>>> import numpy as np
>>> import numpy.linalg as la
>>> np.set_printoptions(precision=2, suppress=True, linewidth=100, floatmode="fixed")
>>> m1 = np.tril(np.array([[2, 2, -1], [0, 1, 0], [2, -1, 2]]), -1) + np.eye(3, dtype=int)
>>> m1
array([[ 1,  0,  0],
       [ 0,  1,  0],
       [ 2, -1,  1]])
>>> vec = np.array([1, 0, 1])
>>> m1 @ np.ones(3)
array([1.00, 1.00, 2.00])
>>> np.einsum("ij,j->i", m1, vec)
array([1, 0, 3])
>>> m1 * vec
array([[1, 0, 0],
       [0, 0, 0],
       [2, 0, 1]])
>>> m1 @ vec
array([1, 0, 3])
>>> (m1 @ vec).argmax()
np.int64(2)
>>> vec = np.array([-1, -2, 2])
>>> rhs = m1 @ vec
>>> coef, lr = np.zeros(3), 1 / la.norm(m1, 2) ** 2
>>> for i in range(200):
...     coef -= lr * m1.T @ (m1 @ coef - rhs)
...     if i % 50 == 0: print(i, round(la.norm(m1 @ coef - rhs), 2))
... 
0 2.03
50 0.24
100 0.08
150 0.03
>>> round(float(la.cond(m1)), 2)
6.85
>>> feats = np.loadtxt("m.csv", delimiter=",")
>>> feats
array([[-0.50,  0.00,  0.65, -0.60],
       [ 1.60,  0.00, -2.08,  1.92],
       [-1.00,  0.00,  1.30, -1.20]])
>>> out = feats / np.sqrt((feats ** 2).mean(axis=1, keepdims=True))
>>> la.norm(out, axis=1)
array([2.00, 2.00, 2.00])
>>> la.matrix_rank(feats - feats.mean(axis=1, keepdims=True))
np.int64(1)
>>> out[0]
array([-0.98,  0.00,  1.28, -1.18])
>>> mat = np.load("sample13.npy")
>>> mat
array([[-3.00,  1.00,  0.00,  0.00],
       [ 0.00, -3.00,  1.00,  0.00],
       [ 0.00,  0.00, -3.00,  1.00],
       [ 0.00,  0.00,  0.00, -3.00]])
>>> u, v = mat[3], mat[2]
>>> u @ u
np.float64(9.0)
>>> p = (u @ v) / (u @ u) * u
>>> v - p
array([ 0.00,  0.00, -3.00,  0.00])
>>> mat @ mat
array([[ 9.00, -6.00,  1.00,  0.00],
       [ 0.00,  9.00, -6.00,  1.00],
       [ 0.00,  0.00,  9.00, -6.00],
       [ 0.00,  0.00,  0.00,  9.00]])
>>> np.prod(np.diag(mat)), round(la.det(mat), 2)
(np.float64(81.0), np.float64(81.0))
>>> la.matrix_power(mat - np.diag(np.diag(mat)), 4)
array([[0.00, 0.00, 0.00, 0.00],
       [0.00, 0.00, 0.00, 0.00],
       [0.00, 0.00, 0.00, 0.00],
       [0.00, 0.00, 0.00, 0.00]])
>>> out = mat / la.norm(mat, axis=1, keepdims=True)
>>> gram = out @ out.T
>>> gram
array([[ 1.00, -0.30,  0.00,  0.00],
       [-0.30,  1.00, -0.30,  0.00],
       [ 0.00, -0.30,  1.00, -0.32],
       [ 0.00,  0.00, -0.32,  1.00]])
>>> gram[2]
array([ 0.00, -0.30,  1.00, -0.32])
>>> round(np.degrees(np.arccos(np.clip(gram[2, 3], -1, 1))), 2)
np.float64(108.43)
>>> np.argwhere(np.triu(np.abs(gram) > 0.95, 1))
array([], shape=(0, 2), dtype=int64)
>>> out = np.array([[-4, 2, 6, 6], [7, 4, -6, 4], [-1, 4, -9, 0], [6, 3, -3, 9]])
>>> J = np.triu(out)
>>> J
array([[-4,  2,  6,  6],
       [ 0,  4, -6,  4],
       [ 0,  0, -9,  0],
       [ 0,  0,  0,  9]])
>>> q = J.astype(float).copy()
>>> for j in range(4):
...     q[:, j] -= q[:, :j] @ (q[:, :j].T @ q[:, j])
...     q[:, j] /= la.norm(q[:, j])
... 
>>> q.T @ q
array([[1.00, 0.00, 0.00, 0.00],
       [0.00, 1.00, 0.00, 0.00],
       [0.00, 0.00, 1.00, 0.00],
       [0.00, 0.00, 0.00, 1.00]])
>>> q.T @ J
array([[ 4.00, -2.00, -6.00, -6.00],
       [ 0.00,  4.00, -6.00,  4.00],
       [ 0.00,  0.00,  9.00,  0.00],
       [ 0.00,  0.00,  0.00,  9.00]])
>>> q
array([[-1.00,  0.00,  0.00,  0.00],
       [ 0.00,  1.00,  0.00,  0.00],
       [ 0.00,  0.00, -1.00,  0.00],
       [ 0.00,  0.00,  0.00,  1.00]])
>>> q @ q
array([[1.00, 0.00, 0.00, 0.00],
       [0.00, 1.00, 0.00, 0.00],
       [0.00, 0.00, 1.00, 0.00],
       [0.00, 0.00, 0.00, 1.00]])
>>> np.sort(la.eigvals(q))
array([-1.00, -1.00,  1.00,  1.00])
>>> vals, vecs = la.eig(J)
>>> vals
array([-4.00,  4.00, -9.00,  9.00])
>>> np.sort(la.eigvals(J @ J))
array([16.00, 16.00, 81.00, 81.00])
>>> vec = np.array([0, 1, 1, 1])
>>> np.einsum("ij,j->i", J, vec)
array([14,  2, -9,  9])
>>> (J @ vec).argmax()
np.int64(0)
>>> (J * vec).sum(axis=1)
array([14,  2, -9,  9])
>>> J @ (2 * vec)
array([ 28,   4, -18,  18])
>>> J @ vec
array([14,  2, -9,  9])
>>> la.norm(J @ vec) <= la.norm(J, 2) * la.norm(vec) + 1e-9
np.True_
>>> J @ np.ones(4)
array([10.00,  2.00, -9.00,  9.00])
